$ python3 -q
>>> import numpy as np
>>> from numpy import linalg as LA
>>> np.set_printoptions(precision=4, suppress=True, linewidth=100, sign=" ")
>>> X = np.diag(10 * np.array([-1, 0, 2])) + np.array([[1, -2, 3], [-3, 3, -2], [2, 1, 2]])
>>> X
array([[-9, -2,  3],
       [-3,  3, -2],
       [ 2,  1, 22]])
>>> Uu, sigma, Vt = LA.svd(X, full_matrices=False)
>>> (sigma > 1e-8).sum()
np.int64(3)
>>> Uu.shape, sigma.shape, Vt.shape
((3, 3), (3,), (3, 3))
>>> np.round(np.sqrt((sigma ** 2).sum()), 4), np.round(LA.norm(X), 4)
(np.float64(24.5967), np.float64(24.5967))
>>> sigma / sigma[0]
array([ 1.    ,  0.4343,  0.1578])
>>> round(float(LA.det(2 * X)), 4), np.round(LA.det(X), 4)
(-6104.0, np.float64(-763.0))
>>> np.round(LA.eigvals(X).sum().real, 4)
np.float64(16.0)
>>> LA.eigvals(X)
array([-9.6625,  3.5751, 22.0874])
>>> np.einsum("ij,ji->", X, X)
np.int64(594)
>>> F = np.loadtxt("run10.csv", delimiter=",")
>>> F
array([[ 0.2621,  0.0291,  0.3204,  0.2621,  0.1456],
       [ 0.0291,  0.0032,  0.0356,  0.0291,  0.0162],
       [ 0.3204,  0.0356,  0.3916,  0.3204,  0.178 ],
       [ 0.2621,  0.0291,  0.3204,  0.2621,  0.1456],
       [ 0.1456,  0.0162,  0.178 ,  0.1456,  0.0809]])
>>> f, r1 = F[1], F[4]
>>> round(float(f @ r1), 4)
0.0162
>>> pr = (f @ r1) / (f @ f) * f
>>> pr
array([ 0.1456,  0.0162,  0.178 ,  0.1456,  0.0809])
>>> np.outer(f, r1)
array([[ 0.0042,  0.0005,  0.0052,  0.0042,  0.0024],
       [ 0.0005,  0.0001,  0.0006,  0.0005,  0.0003],
       [ 0.0052,  0.0006,  0.0063,  0.0052,  0.0029],
       [ 0.0042,  0.0005,  0.0052,  0.0042,  0.0024],
       [ 0.0024,  0.0003,  0.0029,  0.0024,  0.0013]])
>>> np.round(r1 - pr, 4) + 0
array([ 0.,  0.,  0.,  0.,  0.])
>>> f = np.array([2, 0, 1])
>>> np.convolve(F[4], f)
array([ 0.2913,  0.0324,  0.5016,  0.3074,  0.3398,  0.1456,  0.0809])
>>> np.round(np.cross(F[4, :3], F[2, :3]), 4) + 0
array([ 0.,  0.,  0.])
>>> np.polyval(f, F[4])
array([ 1.0424,  1.0005,  1.0634,  1.0424,  1.0131])
>>> rng = np.random.default_rng(93)
>>> labels = rng.permutation(5)
>>> labels
array([ 3,  4,  2,  1,  0])
>>> other = F[labels][:, labels]
>>> np.allclose(other, F)
False
>>> np.trace(other)
np.float64(1.0)
>>> np.round(LA.det(other), 4), round(float(LA.det(F[labels])), 4)
(np.float64(0.0), -0.0)
>>> np.diag(other)
array([ 0.2621,  0.0809,  0.3916,  0.0032,  0.2621])
